% ipython --no-banner

In [1]: import numpy as np

In [2]: np.set_printoptions(precision=1, suppress=True, linewidth=120, sign=" ")

In [3]: def tidy(a):
   ...:     return np.round(a, 1) + 0
   ...: 

In [4]: X = np.load("block0.npy")

In [5]: print(X)
[[ 3.  0.  0.  0.  0.]
 [ 0. -4.  5. -1. -2.]
 [ 0.  2. -5.  3.  2.]
 [ 0. -5.  4.  0.  1.]
 [ 0.  0.  5.  0. -2.]]

In [6]: W1 = np.array([[0, 2, -1, 4, 2],
   ...:     [4, 1, 4, -6, -9],
   ...:     [7, 3, -6, -3, 1],
   ...:     [8, 4, 4, 9, -6],
   ...:     [1, 6, -5, 4, 8]])

In [7]: beta = np.array([0, 0, -1, -2, 1])

In [8]: H = np.maximum(X @ W1 + beta, 0)

In [9]: print((H > 0).astype(int))
[[ 0  1  0  1  1]
 [ 1  0  0  0  1]
 [ 0  1  1  1  0]
 [ 1  1  0  1  1]
 [ 1  1  0  0  0]]

In [10]: print(np.linalg.matrix_rank(H))
5

In [11]: print(H)
[[  0.   6.   0.  10.   7.]
 [  9.   0.   0.   0.  32.]
 [  0.  11.  39.  36.   0.]
 [  9.  13.   0.  20.  58.]
 [ 33.   3.   0.   0.   0.]]

In [12]: print((H > 0).mean(axis=0))
[ 0.6  0.8  0.2  0.6  0.6]

In [13]: W2 = np.array([[-7, -3, 5], [-5, 0, 8], [-6, -6, -4], [9, 7, 7], [-4, -8, 6]])

In [14]: print((H @ W2).round(6).argmax(axis=1))
[ 2  2  2  2  2]

In [15]: print(W1 @ W2)
[[ 24  18  60]
 [-75  -6 -84]
 [-59 -14  68]
 [  5  63  83]
 [ -3  -9 149]]

In [16]: feats = np.load("w.npy")

In [17]: print(feats)
[[ 7  6  7  6  7  6]
 [ 0  0  0  0  0  0]
 [ 9  8  9  8  9  8]
 [ 7  6  7  6  7  6]
 [ 0  0  0  0  0  0]
 [ 9  8  9  8  9  8]]

In [18]: Uu, sig, Vh = np.linalg.svd(feats)

In [19]: V = Vh[:(sig > 1e-8).sum()]

In [20]: rng = np.random.default_rng(220230)

In [21]: vec = feats[2] + 2 * feats[1] + rng.integers(2) * np.eye(6)[5]

In [22]: print(vec)
[ 9.  8.  9.  8.  9.  9.]

In [23]: print(np.allclose(V.T @ V @ vec, vec))
False

In [24]: print(tidy(V.T @ V))
[[ 0.3  0.   0.3  0.   0.3  0. ]
 [ 0.   0.3  0.   0.3  0.   0.3]
 [ 0.3  0.   0.3  0.   0.3  0. ]
 [ 0.   0.3  0.   0.3  0.   0.3]
 [ 0.3  0.   0.3  0.   0.3  0. ]
 [ 0.   0.3  0.   0.3  0.   0.3]]

In [25]: print(np.linalg.matrix_rank(np.vstack([feats, vec])))
3

In [26]: print(tidy(np.linalg.norm(vec - V.T @ V @ vec)))
0.8

In [27]: print(np.abs(np.diag(np.linalg.qr(feats)[1])) > 1e-9)
[ True  True False False False False]

In [28]: try:
    ...:     np.linalg.inv(feats)
    ...: except np.linalg.LinAlgError as e:
    ...:     print(repr(e))
    ...: 
LinAlgError('Singular matrix')
